In [1]: import numpy as np

In [2]: import numpy.linalg as la

In [3]: np.set_printoptions(suppress=True, linewidth=200)

In [4]: def rnd(a):
   ...:     return np.round(a, 2) + 0
   ...: 

In [5]: A = np.loadtxt("out11.csv", delimiter=",")

In [6]: A
Out[6]: 
array([[-1.,  2.,  0.,  2.,  2., -2.],
       [-2., -1.,  2.,  0.,  2.,  2.],
       [ 2., -2., -1.,  2.,  0.,  2.],
       [ 2.,  2., -2., -1.,  2.,  0.],
       [ 0.,  2.,  2., -2., -1.,  2.],
       [ 2.,  0.,  2.,  2., -2., -1.]])

In [7]: Q, V = la.qr(A[:, :3])[0], la.qr(A[:, 3:])[0]

In [8]: sv = la.svd(Q.T @ V, compute_uv=False)

In [9]: rnd(np.degrees(np.arccos(sv.clip(0, 1))))
Out[9]: array([22.59, 71.07, 79.98])

In [10]: th = np.radians(180)

In [11]: R = np.eye(6)

In [12]: R[4, 4] = R[0, 0] = np.cos(th)

In [13]: R[4, 0], R[0, 4] = -np.sin(th), np.sin(th)

In [14]: rnd(R)
Out[14]: 
array([[-1.,  0.,  0.,  0.,  0.,  0.],
       [ 0.,  1.,  0.,  0.,  0.,  0.],
       [ 0.,  0.,  1.,  0.,  0.,  0.],
       [ 0.,  0.,  0.,  1.,  0.,  0.],
       [ 0.,  0.,  0.,  0., -1.,  0.],
       [ 0.,  0.,  0.,  0.,  0.,  1.]])

In [15]: out = A @ R.T

In [16]: rnd(la.det(R)), np.trace(R)
Out[16]: (np.float64(1.0), np.float64(2.0))

In [17]: rnd(out)
Out[17]: 
array([[ 1.,  2.,  0.,  2., -2., -2.],
       [ 2., -1.,  2.,  0., -2.,  2.],
       [-2., -2., -1.,  2.,  0.,  2.],
       [-2.,  2., -2., -1., -2.,  0.],
       [ 0.,  2.,  2., -2.,  1.,  2.],
       [-2.,  0.,  2.,  2.,  2., -1.]])

In [18]: rnd(la.svd(A, compute_uv=False)), rnd(la.svd(out, compute_uv=False))
Out[18]: 
(array([5.2 , 5.2 , 4.36, 4.36, 3.  , 1.  ]),
 array([5.2 , 5.2 , 4.36, 4.36, 3.  , 1.  ]))

In [19]: np.allclose(la.norm(A, axis=1), la.norm(out, axis=1))
Out[19]: True

In [20]: r0 = np.array([6, -3, 7, 4, 4, -9])

In [21]: out = A + np.outer(r0, np.eye(6)[2])

In [22]: rnd(la.det(out) / la.det(A)), rnd(1 + la.solve(A, r0)[2])
Out[22]: (np.float64(-4.11), np.float64(-4.11))

In [23]: out
Out[23]: 
array([[-1.,  2.,  6.,  2.,  2., -2.],
       [-2., -1., -1.,  0.,  2.,  2.],
       [ 2., -2.,  6.,  2.,  0.,  2.],
       [ 2.,  2.,  2., -1.,  2.,  0.],
       [ 0.,  2.,  6., -2., -1.,  2.],
       [ 2.,  0., -7.,  2., -2., -1.]])

In [24]: la.matrix_rank(la.inv(out) - la.inv(A), tol=1e-8)
Out[24]: np.int64(1)

In [25]: w1 = np.array([[2, -4, -5],
    ...:     [-1, -4, 0],
    ...:     [-4, -5, 1],
    ...:     [4, -2, -4],
    ...:     [-2, -1, -2],
    ...:     [-1, 5, -1]])

In [26]: b = np.array([7, 9, -1])

In [27]: hid = np.maximum(A @ w1 + b, 0)

In [28]: (hid > 0).astype(int)
Out[28]: 
array([[1, 0, 0],
       [0, 1, 1],
       [1, 1, 0],
       [1, 1, 0],
       [0, 1, 1],
       [1, 0, 0]])

In [29]: hid
Out[29]: 
array([[ 9.,  0.,  0.],
       [ 0., 19.,  5.],
       [23., 20.,  0.],
       [ 9.,  3.,  0.],
       [ 0.,  6.,  9.],
       [16.,  0.,  0.]])

In [30]: la.matrix_rank(hid)
Out[30]: np.int64(3)

In [31]: rnd((hid > 0).mean(axis=0))
Out[31]: array([0.67, 0.67, 0.33])

In [32]: basis = np.array([[0, -1], [0, -2], [2, 0]])

In [33]: hid @ basis
Out[33]: 
array([[  0.,  -9.],
       [ 10., -38.],
       [  0., -63.],
       [  0., -15.],
       [ 18., -12.],
       [  0., -16.]])

In [34]: w1 @ basis
Out[34]: 
array([[-10,   6],
       [  0,   9],
       [  2,  14],
       [ -8,   0],
       [ -4,   4],
       [ -2,  -9]])
